% python3 -q
>>> import numpy as np
>>> np.set_printoptions(precision=3, suppress=True, linewidth=100)
>>> def rd(a):
...     return np.round(a, 3) + 0
... 
>>> M = np.loadtxt("case0.csv", delimiter=",")
>>> rd(M)
array([[-0.555, -0.832],
       [-0.832,  0.555]])
>>> vec = np.array([-1, -9])
>>> rd(np.linalg.inv(M))
array([[-0.555, -0.832],
       [-0.832,  0.555]])
>>> rd(np.linalg.det(M))
np.float64(-1.0)
>>> W0 = np.array([[0, 0, 0, 0, 1],
...     [0, 0, 0, 1, 0],
...     [0, 0, 1, 0, 0],
...     [1, 0, 0, 0, 0],
...     [0, 1, 0, 0, 0]])
>>> vec = np.array([2, 1, 2, 2, 0])
>>> y = W0 @ vec
>>> b, lr = np.zeros(5), 1 / np.linalg.norm(W0, 2) ** 2
>>> for i in range(15):
...     b -= lr * W0.T @ (W0 @ b - y)
...     if i % 5 == 0: print(i, round(np.linalg.norm(W0 @ b - y), 3))
... 
0 0.0
5 0.0
10 0.0
>>> rd(np.linalg.cond(W0))
np.float64(1.0)
>>> W0[:, 4] @ W0[:, 1]
np.int64(0)
>>> W0 @ W0.T
array([[1, 0, 0, 0, 0],
       [0, 1, 0, 0, 0],
       [0, 0, 1, 0, 0],
       [0, 0, 0, 1, 0],
       [0, 0, 0, 0, 1]])
>>> W0 @ np.ones(5)
array([1., 1., 1., 1., 1.])
>>> np.linalg.matrix_power(W0, 2)
array([[0, 1, 0, 0, 0],
       [1, 0, 0, 0, 0],
       [0, 0, 1, 0, 0],
       [0, 0, 0, 0, 1],
       [0, 0, 0, 1, 0]])
>>> np.linalg.matrix_power(W0, 100)
array([[1, 0, 0, 0, 0],
       [0, 1, 0, 0, 0],
       [0, 0, 1, 0, 0],
       [0, 0, 0, 1, 0],
       [0, 0, 0, 0, 1]])
>>> p = np.eye(5)[2]
>>> for _ in range(4):
...     p = p @ W0
...     print(p.round(3))
... 
[0. 0. 1. 0. 0.]
[0. 0. 1. 0. 0.]
[0. 0. 1. 0. 0.]
[0. 0. 1. 0. 0.]
>>> np.allclose(W0 @ W0.T, W0.T @ W0)
True
>>> W0 @ W0
array([[0, 1, 0, 0, 0],
       [1, 0, 0, 0, 0],
       [0, 0, 1, 0, 0],
       [0, 0, 0, 0, 1],
       [0, 0, 0, 1, 0]])
>>> np.linalg.matrix_power(W0, 2)
array([[0, 1, 0, 0, 0],
       [1, 0, 0, 0, 0],
       [0, 0, 1, 0, 0],
       [0, 0, 0, 0, 1],
       [0, 0, 0, 1, 0]])
>>> np.trace(W0)
np.int64(1)
>>> (W0 - W0.T) / 2
array([[ 0. ,  0. ,  0. , -0.5,  0.5],
       [ 0. ,  0. ,  0. ,  0.5, -0.5],
       [ 0. ,  0. ,  0. ,  0. ,  0. ],
       [ 0.5, -0.5,  0. ,  0. ,  0. ],
       [-0.5,  0.5,  0. ,  0. ,  0. ]])
>>> rd(np.abs(np.linalg.eigvals(W0)).max())
np.float64(1.0)
>>> (W0 + W0.T) / 2
array([[0. , 0. , 0. , 0.5, 0.5],
       [0. , 0. , 0. , 0.5, 0.5],
       [0. , 0. , 1. , 0. , 0. ],
       [0.5, 0.5, 0. , 0. , 0. ],
       [0.5, 0.5, 0. , 0. , 0. ]])
>>> rd(np.linalg.det(W0))
np.float64(-1.0)
>>> m1 = np.load("block4.npy")
>>> m1
array([[-3,  6, -3],
       [-1,  2, -1],
       [ 0,  0,  0],
       [-3,  6, -3],
       [-5, 10, -5]])
>>> np.linalg.matrix_rank(m1, rtol=0.1)
np.int64(1)
>>> [round(float(x), 3) for x in np.linalg.svd(m1, compute_uv=False)[:3]]
[16.248, 0.0, 0.0]
>>> gram = W0.T @ W0
>>> np.trace(gram), (W0 ** 2).sum()
(np.int64(5), np.int64(5))
>>> np.diag(gram)
array([1, 1, 1, 1, 1])
>>> gram
array([[1, 0, 0, 0, 0],
       [0, 1, 0, 0, 0],
       [0, 0, 1, 0, 0],
       [0, 0, 0, 1, 0],
       [0, 0, 0, 0, 1]])
>>> np.allclose(gram, gram.T)
True
>>> rd(m1 @ np.linalg.pinv(m1) @ m1)
array([[-3.,  6., -3.],
       [-1.,  2., -1.],
       [ 0.,  0.,  0.],
       [-3.,  6., -3.],
       [-5., 10., -5.]])
>>> np.linalg.lstsq(m1[:-1].T, m1[-1])[2]
np.int32(1)
>>> np.allclose(m1[:-1].T @ np.linalg.lstsq(m1[:-1].T, m1[-1])[0], m1[-1])
True
>>> mat = np.load("data.npy")
>>> mat
array([[1, 0],
       [0, 1]])
>>> vals, vecs = np.linalg.eig(mat)
>>> vals
array([1., 1.])
>>> mat[:, 1] @ mat[:, 0]
np.int64(0)
>>> rd(np.linalg.svd(mat, compute_uv=False))
array([1., 1.])
>>> q, Rm = np.linalg.qr(mat)
>>> q.shape, Rm.shape
((2, 2), (2, 2))
>>> q.T @ q
array([[1., 0.],
       [0., 1.]])
>>> q
array([[ 1.,  0.],
       [-0.,  1.]])
>>> Rm
array([[1., 0.],
       [0., 1.]])
>>> np.allclose(Rm.T @ Rm, mat.T @ mat)
True
>>> np.trace(q @ q.T)
np.float64(2.0)
>>> vals, vecs = np.linalg.eigh(mat)
>>> vec = np.array([-1, 1])
>>> vecs * np.sqrt(vals) @ vecs.T
array([[1., 0.],
       [0., 1.]])
>>> vec @ mat @ vec
np.int64(2)
>>> rd(np.linalg.eigvalsh(mat[1:, 1:]))
array([1.])
>>> A = np.load("layer4.npy")
>>> A
array([[ 0.7,  0.4, -0.3, -0.1],
       [ 2.5, -1.1,  1. ,  0.7],
       [ 0.8, -1.1,  1.1, -0.6],
       [ 0.2, -0.4,  0.2, -0.3]])
>>> rd(np.trace(A))
np.float64(0.4)
>>> rd(np.linalg.norm(A, 2))
np.float64(3.341)
>>> rd(np.linalg.norm(A, 1)), rd(np.linalg.norm(A, np.inf))
(np.float64(4.2), np.float64(5.3))
>>> rd(A[2] @ A[0])
np.float64(-0.15)
>>> rd(np.linalg.norm(A, axis=0))
array([2.724, 1.655, 1.53 , 0.975])
>>> rd(np.linalg.norm(A[2] - A[0]))
np.float64(2.114)
>>> rd(np.linalg.norm(A) ** 2 / np.linalg.norm(A, 2) ** 2)
np.float64(1.205)
>>> np.linalg.norm(A, axis=1).argmax()
np.int64(1)
>>> M2 = np.array([[3, 1], [1, 3]])
>>> K = np.tile(M2, (2, 2))
>>> K
array([[3, 1, 3, 1],
       [1, 3, 1, 3],
       [3, 1, 3, 1],
       [1, 3, 1, 3]])
>>> M2 = np.array([[7, -2, 6], [-8, 3, -7], [8, -6, 3], [4, 9, -9]])
>>> rd(np.einsum("ik,kj->ij", A, M2))
array([[ -1.1,   0.7,   1.4],
       [ 37.1,  -8. ,  19.4],
       [ 20.8, -16.9,  21.2],
       [  5. ,  -5.5,   7.3]])
>>> rd(M2.T @ A.T)
array([[ -1.1,  37.1,  20.8,   5. ],
       [  0.7,  -8. , -16.9,  -5.5],
       [  1.4,  19.4,  21.2,   7.3]])
>>> rd(np.einsum("ij,ij->i", A, A))
array([0.75, 8.95, 3.42, 0.33])
>>> np.linalg.matrix_rank(A @ M2)
np.int64(3)
>>> np.einsum("ij->j", A)
array([ 4.2, -2.2,  2. , -0.3])
>>> rd(np.einsum("ik,kj->ji", A, M2))
array([[ -1.1,  37.1,  20.8,   5. ],
       [  0.7,  -8. , -16.9,  -5.5],
       [  1.4,  19.4,  21.2,   7.3]])
>>> np.linalg.matrix_rank(np.vstack([A, M2.T]))
np.int64(4)
>>> np.fft.fft(K[0])
array([8.+0.j, 0.+0.j, 4.+0.j, 0.+0.j])
>>> np.sort(np.abs(np.fft.fft(K[0]))), rd(np.sort(np.linalg.svd(K, compute_uv=False)))
(array([0., 0., 4., 8.]), array([0., 0., 4., 8.]))
>>> (K @ K)[0]
array([20, 12, 20, 12])
>>> K @ (-1.0) ** np.arange(4)
array([ 4., -4.,  4., -4.])
>>> np.allclose(K @ K.T, K.T @ K)
True
>>> M2 = np.array([[0, -2], [1, -2]])
>>> W2 = np.kron(M2, W0)
>>> np.linalg.matrix_rank(W2)
np.int64(10)
>>> rd(np.linalg.norm(W2, 2)), rd(np.linalg.norm(M2, 2) * np.linalg.norm(W0, 2))
(np.float64(2.921), np.float64(2.921))
>>> F = 0.7 ** np.abs(np.subtract.outer(np.arange(5), np.arange(5)))
>>> rd(F)
array([[1.   , 0.7  , 0.49 , 0.343, 0.24 ],
       [0.7  , 1.   , 0.7  , 0.49 , 0.343],
       [0.49 , 0.7  , 1.   , 0.7  , 0.49 ],
       [0.343, 0.49 , 0.7  , 1.   , 0.7  ],
       [0.24 , 0.343, 0.49 , 0.7  , 1.   ]])
>>> theta = np.radians(30)
>>> Rm = np.eye(5)
>>> Rm[2, 2] = Rm[3, 3] = np.cos(theta)
>>> Rm[2, 3], Rm[3, 2] = -np.sin(theta), np.sin(theta)
>>> rd(Rm)
array([[ 1.   ,  0.   ,  0.   ,  0.   ,  0.   ],
       [ 0.   ,  1.   ,  0.   ,  0.   ,  0.   ],
       [ 0.   ,  0.   ,  0.866, -0.5  ,  0.   ],
       [ 0.   ,  0.   ,  0.5  ,  0.866,  0.   ],
       [ 0.   ,  0.   ,  0.   ,  0.   ,  1.   ]])
>>> M2 = F @ Rm.T
>>> rd(np.linalg.det(Rm)), rd(np.trace(Rm))
(np.float64(1.0), np.float64(4.732))
>>> rd(np.abs(M2 - F).max(axis=0))
array([0.   , 0.   , 0.594, 0.406, 0.   ])
>>> vec = np.ones(5)
>>> for _ in range(6):
...     vec = F @ vec
...     vec /= np.linalg.norm(vec)
...     print(round(vec @ F @ vec, 3))
... 
3.102
3.103
3.103
3.103
3.103
3.103
>>> rd(np.linalg.eigvalsh(F)[-1])
np.float64(3.103)
>>> q, vecs = np.linalg.qr(F[:, :3])[0], np.linalg.qr(F[:, 3:])[0]
>>> s = np.linalg.svd(q.T @ vecs, compute_uv=False)
>>> rd(s)
array([0.957, 0.171])
>>> J = np.array([[0.0, 1.9, 0.0, 1.2],
...     [0.5, 0.7, -1.5, 0.1],
...     [-1.0, -0.1, -0.1, -1.2]])
>>> M2 = np.array([[5, 4], [-4, -1]])
>>> W2 = np.kron(M2, J)
>>> W2
array([[ 0. ,  9.5,  0. ,  6. ,  0. ,  7.6,  0. ,  4.8],
       [ 2.5,  3.5, -7.5,  0.5,  2. ,  2.8, -6. ,  0.4],
       [-5. , -0.5, -0.5, -6. , -4. , -0.4, -0.4, -4.8],
       [-0. , -7.6, -0. , -4.8, -0. , -1.9, -0. , -1.2],
       [-2. , -2.8,  6. , -0.4, -0.5, -0.7,  1.5, -0.1],
       [ 4. ,  0.4,  0.4,  4.8,  1. ,  0.1,  0.1,  1.2]])
>>> np.linalg.matrix_rank(W2)
np.int64(6)
>>> W2.shape
(6, 8)
>>> W2.reshape(2, -1)
array([[ 0. ,  9.5,  0. ,  6. ,  0. ,  7.6,  0. ,  4.8,  2.5,  3.5, -7.5,  0.5,  2. ,  2.8, -6. ,
         0.4, -5. , -0.5, -0.5, -6. , -4. , -0.4, -0.4, -4.8],
       [-0. , -7.6, -0. , -4.8, -0. , -1.9, -0. , -1.2, -2. , -2.8,  6. , -0.4, -0.5, -0.7,  1.5,
        -0.1,  4. ,  0.4,  0.4,  4.8,  1. ,  0.1,  0.1,  1.2]])
>>> T = W2.reshape(6, 2, -1)
>>> T.transpose(1, 0, 2)
array([[[ 0. ,  9.5,  0. ,  6. ],
        [ 2.5,  3.5, -7.5,  0.5],
        [-5. , -0.5, -0.5, -6. ],
        [-0. , -7.6, -0. , -4.8],
        [-2. , -2.8,  6. , -0.4],
        [ 4. ,  0.4,  0.4,  4.8]],

       [[ 0. ,  7.6,  0. ,  4.8],
        [ 2. ,  2.8, -6. ,  0.4],
        [-4. , -0.4, -0.4, -4.8],
        [-0. , -1.9, -0. , -1.2],
        [-0.5, -0.7,  1.5, -0.1],
        [ 1. ,  0.1,  0.1,  1.2]]])
>>> T.shape
(6, 2, 4)
>>> T[:, 0]
array([[ 0. ,  9.5,  0. ,  6. ],
       [ 2.5,  3.5, -7.5,  0.5],
       [-5. , -0.5, -0.5, -6. ],
       [-0. , -7.6, -0. , -4.8],
       [-2. , -2.8,  6. , -0.4],
       [ 4. ,  0.4,  0.4,  4.8]])
>>> M2 = J / np.sqrt((J ** 2).mean(axis=1, keepdims=True))
>>> rd(M2[1])
array([ 0.577,  0.808, -1.732,  0.115])
>>> np.linalg.matrix_rank(J - J.mean(axis=1, keepdims=True))
np.int64(3)
>>> np.linalg.matrix_rank(M2) == np.linalg.matrix_rank(J)
np.True_
